>>> import numpy as np
>>> np.set_printoptions(suppress=True, linewidth=200)
>>> K = np.array([[0, 0, 1, 0, 0, 0],
...     [0, 0, 0, 0, 1, 0],
...     [0, 0, 0, 0, 0, 1],
...     [0, 0, 0, 1, 0, 0],
...     [1, 0, 0, 0, 0, 0],
...     [0, 1, 0, 0, 0, 0]])
>>> np.round(np.linalg.norm(K, axis=0), 3)
array([1., 1., 1., 1., 1., 1.])
>>> K @ K.T
array([[1, 0, 0, 0, 0, 0],
       [0, 1, 0, 0, 0, 0],
       [0, 0, 1, 0, 0, 0],
       [0, 0, 0, 1, 0, 0],
       [0, 0, 0, 0, 1, 0],
       [0, 0, 0, 0, 0, 1]])
>>> np.round(np.linalg.pinv(K), 3)
array([[0., 0., 0., 0., 1., 0.],
       [0., 0., 0., 0., 0., 1.],
       [1., 0., 0., 0., 0., 0.],
       [0., 0., 0., 1., 0., 0.],
       [0., 1., 0., 0., 0., 0.],
       [0., 0., 1., 0., 0., 0.]])
>>> K.T @ K
array([[1, 0, 0, 0, 0, 0],
       [0, 1, 0, 0, 0, 0],
       [0, 0, 1, 0, 0, 0],
       [0, 0, 0, 1, 0, 0],
       [0, 0, 0, 0, 1, 0],
       [0, 0, 0, 0, 0, 1]])
>>> x0 = np.array([-1, -3, -4, 3, -4, -1])
>>> np.round(np.linalg.norm(x0), 3), round(np.linalg.norm(K @ x0), 3)
(np.float64(7.211), np.float64(7.211))
>>> 6 - np.linalg.matrix_rank(K - np.eye(6), tol=1e-8)
np.int64(2)
>>> K.T @ (K @ x0)
array([-1, -3, -4,  3, -4, -1])
>>> ang = np.radians(146)
>>> R = np.eye(6)
>>> R[0, 0] = R[4, 4] = np.cos(ang)
>>> R[0, 4], R[4, 0] = -np.sin(ang), np.sin(ang)
>>> R.round(3)
array([[-0.829,  0.   ,  0.   ,  0.   , -0.559,  0.   ],
       [ 0.   ,  1.   ,  0.   ,  0.   ,  0.   ,  0.   ],
       [ 0.   ,  0.   ,  1.   ,  0.   ,  0.   ,  0.   ],
       [ 0.   ,  0.   ,  0.   ,  1.   ,  0.   ,  0.   ],
       [ 0.559,  0.   ,  0.   ,  0.   , -0.829,  0.   ],
       [ 0.   ,  0.   ,  0.   ,  0.   ,  0.   ,  1.   ]])
>>> other = K @ R.T
>>> np.round(np.linalg.det(R), 3), round(float(np.trace(R)), 3)
(np.float64(1.0), 2.342)
>>> other.round(3)
array([[ 0.   ,  0.   ,  1.   ,  0.   ,  0.   ,  0.   ],
       [-0.559,  0.   ,  0.   ,  0.   , -0.829,  0.   ],
       [ 0.   ,  0.   ,  0.   ,  0.   ,  0.   ,  1.   ],
       [ 0.   ,  0.   ,  0.   ,  1.   ,  0.   ,  0.   ],
       [-0.829,  0.   ,  0.   ,  0.   ,  0.559,  0.   ],
       [ 0.   ,  1.   ,  0.   ,  0.   ,  0.   ,  0.   ]])
>>> np.round(np.linalg.svd(K, compute_uv=False), 3), np.round(np.linalg.svd(other, compute_uv=False), 3)
(array([1., 1., 1., 1., 1., 1.]), array([1., 1., 1., 1., 1., 1.]))
>>> np.allclose(np.linalg.norm(K, axis=1), np.linalg.norm(other, axis=1))
True
>>> np.allclose(K @ K.T, other @ other.T)
True
